$ python3 -q
>>> import numpy as np
>>> np.set_printoptions(precision=4, suppress=True, linewidth=160)
>>> rnd = lambda a: np.round(a, 4) + 0
>>> feats = np.load("dump.npy")
>>> print(feats)
[[0. 0. 0. 0.]
 [0. 0. 0. 2.]
 [0. 0. 0. 1.]
 [0. 2. 1. 0.]]
>>> cov = feats.T @ feats
>>> print(np.diag(cov))
[0. 4. 1. 5.]
>>> print((feats @ feats.T).shape)
(4, 4)
>>> print(np.allclose(cov, cov.T))
True
>>> print(cov)
[[0. 0. 0. 0.]
 [0. 4. 2. 0.]
 [0. 2. 1. 0.]
 [0. 0. 0. 5.]]
>>> A = np.loadtxt("a.csv", delimiter=",")
>>> print(A)
[[1.     0.    ]
 [0.3333 0.6667]]
>>> # triangular
>>> W1 = np.array([[-1, 2], [-1, 2]])
>>> b = np.array([4, 3])
>>> H = np.maximum(A @ W1 + b, 0)
>>> print(H)
[[3. 5.]
 [3. 5.]]
>>> print(np.linalg.matrix_rank(H))
1
>>> W2 = np.array([[4, 1, 4], [5, 0, -1]])
>>> print(W1 @ W2)
[[ 6 -1 -6]
 [ 6 -1 -6]]
>>> x0 = np.array([3, 2])
>>> target = A @ x0
>>> print(target)
[3.     2.3333]
>>> print(rnd(np.linalg.solve(A, target + A[:, 1])))
[3. 3.]
>>> print(rnd(np.linalg.solve(A, A[:, 0])))
[1. 0.]
>>> M2 = np.array([[0, -2], [0, 1]])
>>> W2 = np.kron(M2, A)
>>> print(W2.shape)
(4, 4)
>>> print(W2)
[[ 0.      0.     -2.     -0.    ]
 [ 0.      0.     -0.6666 -1.3334]
 [ 0.      0.      1.      0.    ]
 [ 0.      0.      0.3333  0.6667]]
>>> print(rnd(np.linalg.norm(W2, 2)), rnd(np.linalg.norm(M2, 2) * np.linalg.norm(A, 2)))
2.4273 2.4273
>>> P = np.triu(np.array([[-1, -3], [3, -2]]), 1) + np.eye(2)
>>> M2 = P @ A @ np.linalg.inv(P)
>>> print(rnd(M2))
[[ 0.0001 -1.9998]
 [ 0.3333  1.6666]]
>>> print(rnd(np.linalg.det(M2)))
0.6667
>>> m1 = np.array([[1, 2, 1, 3], [1, 1, 0, 2], [3, 0, 0, 2], [1, 2, 3, 0]])
>>> m1[1] = m1[0]
>>> print(m1)
[[1 2 1 3]
 [1 2 1 3]
 [3 0 0 2]
 [1 2 3 0]]
>>> M2 = np.array([[-2, -3, 2], [-1, 2, -2]])
>>> W2 = np.kron(M2, m1)
>>> print(np.linalg.matrix_rank(W2))
6
>>> x0 = np.array([2, 0, 1, 0])
>>> h = np.maximum(m1 @ x0, 0)
>>> print(rnd(np.tanh(m1 @ x0)))
[0.9951 0.9951 1.     0.9999]
>>> print(rnd(np.sort(np.abs(np.linalg.eigvals(m1)))))
[0.     1.1211 2.1378 6.2588]
>>> print(np.allclose(m1, m1.T))
False
>>> print((m1 + m1.T) / 2)
[[1.  1.5 2.  2. ]
 [1.5 2.  0.5 2.5]
 [2.  0.5 0.  2.5]
 [2.  2.5 2.5 0. ]]
>>> print(m1 @ m1)
[[ 9 12 12 11]
 [ 9 12 12 11]
 [ 5 10  9  9]
 [12  6  3 15]]
>>> print((m1 - m1.T) / 2)
[[ 0.   0.5 -1.   1. ]
 [-0.5  0.   0.5  0.5]
 [ 1.  -0.5  0.  -0.5]
 [-1.  -0.5  0.5  0. ]]
>>> print(A.ravel(order="F"))
[1.     0.3333 0.     0.6667]
>>> print(A.reshape(-1, 2))
[[1.     0.    ]
 [0.3333 0.6667]]
>>> T = A.reshape(2, 2, -1)
>>> print(T.transpose(1, 0, 2))
[[[1.    ]
  [0.3333]]

 [[0.    ]
  [0.6667]]]
>>> print(rnd(np.einsum("ihd,ihd->ih", T, T)))
[[1.     0.    ]
 [0.1111 0.4445]]
>>> print(T.shape)
(2, 2, 1)
>>> rank = np.linalg.matrix_rank(m1)
>>> print(rank)
3
>>> ns = np.linalg.svd(m1)[2][rank:].T
>>> print(rnd(ns[:, 0] / ns[np.abs(ns[:, 0]).round(6).argmax(), 0]))
[ 0.3478  1.     -0.7826 -0.5217]
>>> print(ns.shape)
(4, 1)
>>> print(np.allclose(m1 @ ns, 0))
True
>>> M2 = np.array([[-1, 4], [-7, 9], [-9, -2]])
>>> K = np.kron(np.eye(3, dtype=int), M2)
>>> print(K)
[[-1  4  0  0  0  0]
 [-7  9  0  0  0  0]
 [-9 -2  0  0  0  0]
 [ 0  0 -1  4  0  0]
 [ 0  0 -7  9  0  0]
 [ 0  0 -9 -2  0  0]
 [ 0  0  0  0 -1  4]
 [ 0  0  0  0 -7  9]
 [ 0  0  0  0 -9 -2]]
>>> rng = np.random.default_rng(67)
>>> labels = rng.permutation(6)
>>> M2 = K[:, labels] * rng.choice([-1, 1], 6)
>>> print(M2)
[[ 0  0  0  0  4 -1]
 [ 0  0  0  0  9 -7]
 [ 0  0  0  0 -2 -9]
 [ 0 -1 -4  0  0  0]
 [ 0 -7 -9  0  0  0]
 [ 0 -9  2  0  0  0]
 [-1  0  0  4  0  0]
 [-7  0  0  9  0  0]
 [-9  0  0 -2  0  0]]
>>> Uu, _, Vt = np.linalg.svd(K.T @ M2)
>>> print(rnd(np.linalg.lstsq(K, M2)[0]))
[[ 0.  0.  0.  0.  0.  1.]
 [ 0.  0.  0.  0.  1.  0.]
 [ 0.  1.  0.  0.  0.  0.]
 [ 0.  0. -1.  0.  0.  0.]
 [ 1.  0.  0.  0.  0.  0.]
 [ 0.  0.  0.  1.  0.  0.]]
>>> print(rnd(Uu @ Vt))
[[ 0.  0.  0.  0.  0.  1.]
 [ 0.  0.  0.  0.  1.  0.]
 [ 0.  1.  0.  0.  0.  0.]
 [ 0.  0. -1.  0.  0.  0.]
 [ 1.  0.  0.  0.  0.  0.]
 [ 0.  0.  0.  1.  0.  0.]]
>>> labels = rng.integers(0, 2, 4)
>>> W0 = (labels[:, None] == labels) * 5 + np.eye(4)
>>> print(W0)
[[6. 0. 5. 5.]
 [0. 6. 0. 0.]
 [5. 0. 6. 5.]
 [5. 0. 5. 6.]]
>>> w, V = np.linalg.eigh(W0)
>>> x0 = np.array([-1, 2, 1, 0])
>>> print(rnd(np.linalg.eigvalsh(W0[1:, 1:])))
[ 1.  6. 11.]
>>> print(np.abs(W0).sum(axis=1).max(), rnd(np.abs(w).max()))
16.0 16.0
>>> print((np.sign(V[:, -1].round(6)) == np.sign(V[0, -1].round(6))).astype(int))
[1 0 1 1]
>>> print(x0 @ W0 @ x0)
26.0
>>> M2 = np.linalg.inv(W0)
>>> print(rnd(np.linalg.det(W0) * np.linalg.det(M2)))
1.0
>>> print(rnd(W0 @ M2))
[[1. 0. 0. 0.]
 [0. 1. 0. 0.]
 [0. 0. 1. 0.]
 [0. 0. 0. 1.]]
>>> print((np.abs(M2) > 1e-9).astype(int))
[[1 0 1 1]
 [0 1 0 0]
 [1 0 1 1]
 [1 0 1 1]]
>>> print(rnd(np.linalg.cond(W0)))
16.0
>>> print(rnd(np.linalg.inv(M2)))
[[6. 0. 5. 5.]
 [0. 6. 0. 0.]
 [5. 0. 6. 5.]
 [5. 0. 5. 6.]]
>>> print(rnd(np.linalg.slogdet(W0)[0]))
1.0
>>> w, V = np.linalg.eig(A)
>>> print(rnd(np.sort(np.linalg.eigvals(A @ A))))
[0.4445 1.    ]
>>> print(np.prod(w))
0.6667
>>> X = np.load("w.npy")
>>> print(rnd(X))
[[0.0357 0.1786 0.0357 0.0357]
 [0.1786 0.8929 0.1786 0.1786]
 [0.0357 0.1786 0.0357 0.0357]
 [0.0357 0.1786 0.0357 0.0357]]
>>> x0 = np.array([9, 2, 6, 8])
>>> print(np.trace(X))
1.0
>>> print(rnd((x0 - X @ x0) @ (X @ x0)))
0.0
>>> print(rnd(np.eye(4) - X))
[[ 0.9643 -0.1786 -0.0357 -0.0357]
 [-0.1786  0.1071 -0.1786 -0.1786]
 [-0.0357 -0.1786  0.9643 -0.0357]
 [-0.0357 -0.1786 -0.0357  0.9643]]
>>> print(rnd(np.linalg.eigvalsh(2 * X - np.eye(4))))
[-1. -1. -1.  1.]
>>> print(rnd(X @ X @ x0))
[1.1786 5.8929 1.1786 1.1786]
>>> print(rnd(X @ x0))
[1.1786 5.8929 1.1786 1.1786]
>>> arr = np.array([[7, -6, 7, 3], [0, 3, -3, -3], [0, 0, 0, 3], [0, 0, 0, 4]])
>>> # triangular, det is the product of the diagonal
>>> print(np.linalg.matrix_rank(arr, rtol=0.1))
3
>>> print(np.argsort(-np.linalg.norm(arr, axis=0).round(6), kind="stable")[:3])
[2 0 1]
>>> print([round(float(x), 4) for x in np.linalg.svd(arr, compute_uv=False)[:3]])
[12.7659, 5.1927, 2.2515]
>>> def softmax(z):
...     e = np.exp(z - z.max(axis=-1, keepdims=True))
...     return e / e.sum(axis=-1, keepdims=True)
... 
>>> print(rnd(softmax(arr[3] + 3)))
[0.0174 0.0174 0.0174 0.9479]
>>> print(rnd(softmax(arr[3])))
[0.0174 0.0174 0.0174 0.9479]
>>> print(rnd(softmax(arr).sum(axis=1)))
[1. 1. 1. 1.]
>>> S = arr @ arr.T / np.sqrt(4)
>>> print(rnd(softmax(S + np.triu(np.full(S.shape, -np.inf), 1))))
[[1.     0.     0.     0.    ]
 [0.     1.     0.     0.    ]
 [0.5    0.0001 0.5    0.    ]
 [0.1065 0.     0.1065 0.787 ]]
>>> print(rnd(softmax(S)[3] @ arr))
[ 0.7455 -0.639   0.7455  3.787 ]
>>> Uu, sigma, Vt = np.linalg.svd(arr)
>>> print(rnd(sigma))
[12.7659  5.1927  2.2515  0.    ]
>>> print(np.argmax(sigma[:-1] / (sigma[1:] + 1e-6)) + 1)
3
>>> M2 = Uu[:, :3] @ np.diag(sigma[:3]) @ Vt[:3]
>>> print(np.linalg.matrix_rank(arr, rtol=0.05))
3
>>> print(np.linalg.matrix_rank(M2))
3
>>> print(rnd(np.linalg.norm(arr - M2, 2)), rnd(sigma[3]))
0.0 0.0
>>> Uu, sigma, Vt = np.linalg.svd(arr, full_matrices=False)
>>> print((sigma > 1e-8).sum())
3
>>> print(rnd(Uu.T @ Uu))
[[1. 0. 0. 0.]
 [0. 1. 0. 0.]
 [0. 0. 1. 0.]
 [0. 0. 0. 1.]]
>>> print(rnd(np.sqrt((sigma ** 2).sum())), rnd(np.linalg.norm(arr)))
13.9642 13.9642
>>> print(np.abs(Uu[:, 0]).round(6).argmax())
0
>>> mat = np.load("case6.npy")
>>> print(mat)
[[-0.9953  0.9488 -0.8565]
 [-0.5784  0.1974 -0.7779]
 [ 0.9536 -0.8005  0.7064]
 [-0.1391  0.1194  0.0798]
 [-0.881   0.5915 -0.821 ]
 [ 0.4854 -0.4621 -0.4462]
 [ 0.1586  0.      0.4136]
 [-0.1586  0.1586  0.1781]
 [ 0.8426 -0.6527  0.3452]
 [ 0.7895 -0.7352 -0.6044]
 [-0.01   -0.2165 -0.7064]
 [ 0.3004  0.0997  0.8455]
 [-0.354   0.3275  0.2913]
 [ 0.5511 -0.1194  0.8455]
 [ 0.2355  0.1586  0.8565]
 [-0.7398  0.6044  0.0997]
 [ 0.5649 -0.4462 -0.0997]
 [ 0.4382 -0.2165  0.4136]
 [ 0.7352 -0.4136  0.7064]
 [-0.1391 -0.04   -0.493 ]
 [ 0.03    0.02    0.1586]]
>>> D = np.linalg.norm(mat[:, None] - mat[None], axis=-1)
>>> print(np.unravel_index(D.round(6).argmax(), D.shape))
(np.int64(0), np.int64(2))
>>> print(np.linalg.matrix_rank(D ** 2))
5
>>> print(rnd(D[:5, :5]))
[[0.     0.8629 3.0497 1.5158 0.3768]
 [0.8629 0.     2.355  0.9668 0.4987]
 [3.0497 2.355  0.     1.5598 2.7634]
 [1.5158 0.9668 1.5598 0.     1.2589]
 [0.3768 0.4987 2.7634 1.2589 0.    ]]
>>> print(np.flatnonzero(D[17] < D.mean() / 2))
[ 6 11 13 17 18 20]
>>> labels = mat[:, 1] > np.median(mat[:, 1])
>>> u = mat[labels].mean(axis=0) - mat[~labels].mean(axis=0)
>>> print(np.argsort(-np.abs(u).round(6), kind="stable"))
[0 1 2]
>>> print(rnd(u))
[-0.8162  0.6956 -0.0929]
>>> print(((mat - mat.mean(axis=0)) @ u > 0).astype(int))
[1 1 0 1 1 0 0 1 0 0 1 0 1 0 0 1 0 0 0 1 1]
>>> x0 = np.array([-2, 0, -3])
>>> target = mat @ x0
>>> print(rnd(np.linalg.solve(mat.T @ mat, mat.T @ target)))
[-2.  0. -3.]
>>> print(rnd(np.linalg.lstsq(mat, target)[0]))
[-2.  0. -3.]
>>> target = target + 0.05 * rng.normal(size=21)
>>> print(rnd(target))
[ 4.5048  3.5374 -4.058   0.0284  4.2865  0.3026 -1.6378 -0.2699 -2.6313  0.2327  2.1774 -3.1623 -0.2541 -3.6227 -2.9956  1.1687 -0.7966 -2.1582 -3.5568
  1.7974 -0.5779]
>>> b, *_ = np.linalg.lstsq(mat, target)
>>> print(b.round())
[-2. -0. -3.]
>>> print([round(float(np.linalg.norm(np.linalg.solve(mat.T @ mat + lam * np.eye(3), mat.T @ target))), 2) for lam in (0, 1, 10, 100)])
[3.63, 3.21, 1.82, 0.36]
>>> print(rnd(np.linalg.norm(target - mat @ b)))
0.2171
>>> print(rnd(b))
[-2.0261 -0.0545 -3.0099]
>>> print(rnd(mat.T @ (target - mat @ b)))
[0. 0. 0.]
>>> O, V = np.linalg.qr(mat[:, :2])[0], np.linalg.qr(mat[:, 2:])[0]
>>> sigma = np.linalg.svd(O.T @ V, compute_uv=False)
>>> print(rnd(sigma))
[0.8455]
>>> W2 = mat[[18, 15]].astype(float)
>>> for _ in range(7):
...     labels = np.linalg.norm(mat[:, None] - W2, axis=-1).argmin(axis=1)
...     W2 = np.array([mat[labels == j].mean(axis=0) for j in range(2)])
... 
>>> print(labels)
[1 1 0 1 1 0 0 1 0 0 1 0 1 0 0 1 0 0 0 1 0]
>>> print(np.bincount(labels))
[12  9]
>>> print(np.abs(W2[1] - W2[0]).argmax())
0
>>> print(rnd(W2))
[[ 0.5071 -0.2973  0.3451]
 [-0.4439  0.299  -0.334 ]]
